% python3 -q
>>> import numpy as np
>>> np.set_printoptions(precision=2, suppress=True, linewidth=160, legacy="1.25")
>>> def tidy(a):
...     return np.round(a, 2) + 0
... 
>>> X = 2 * np.eye(5) + np.eye(5, k=1)
>>> X
array([[2., 1., 0., 0., 0.],
       [0., 2., 1., 0., 0.],
       [0., 0., 2., 1., 0.],
       [0., 0., 0., 2., 1.],
       [0., 0., 0., 0., 2.]])
>>> other = np.linalg.inv(X)
>>> tidy(np.linalg.det(X) * np.linalg.det(other))
1.0
>>> def softmax(z):
...     e = np.exp(z - z.max(axis=-1, keepdims=True))
...     return e / e.sum(axis=-1, keepdims=True)
... 
>>> tidy(softmax(X[1] + -1))
array([0.08, 0.56, 0.21, 0.08, 0.08])
>>> tidy(softmax(10 * X[1]))
array([0., 1., 0., 0., 0.])
>>> tidy(softmax(X[1]))
array([0.08, 0.56, 0.21, 0.08, 0.08])
>>> S = X @ X.T / np.sqrt(5)
>>> softmax(S).round(6).argmax(axis=1)
array([0, 1, 2, 3, 4])
>>> tidy(softmax(S)[1] @ X)
array([0.3 , 1.3 , 0.88, 0.27, 0.18])
>>> tidy(softmax(S))
array([[0.63, 0.17, 0.07, 0.07, 0.07],
       [0.15, 0.58, 0.15, 0.06, 0.06],
       [0.06, 0.15, 0.58, 0.15, 0.06],
       [0.06, 0.06, 0.15, 0.58, 0.15],
       [0.09, 0.09, 0.09, 0.21, 0.52]])
>>> f = np.array([5, 2, 5, 3]) + 0.5
>>> m1 = np.eye(4) - 2 * np.outer(f, f) / (f @ f)
>>> tidy(m1)
array([[ 0.23, -0.35, -0.77, -0.49],
       [-0.35,  0.84, -0.35, -0.22],
       [-0.77, -0.35,  0.23, -0.49],
       [-0.49, -0.22, -0.49,  0.69]])
>>> rng = np.random.default_rng(6696)
>>> idx = rng.permutation(4)
>>> other = m1[:, idx] * rng.choice([-1, 1], 4)
>>> tidy(other)
array([[-0.35,  0.77, -0.23,  0.49],
       [ 0.84,  0.35,  0.35,  0.22],
       [-0.35, -0.23,  0.77,  0.49],
       [-0.22,  0.49,  0.49, -0.69]])
>>> left, _, VT = np.linalg.svd(m1.T @ other)
>>> tidy(left @ VT)
array([[ 0.,  0., -1.,  0.],
       [ 1.,  0.,  0.,  0.],
       [ 0., -1.,  0.,  0.],
       [ 0.,  0.,  0., -1.]])
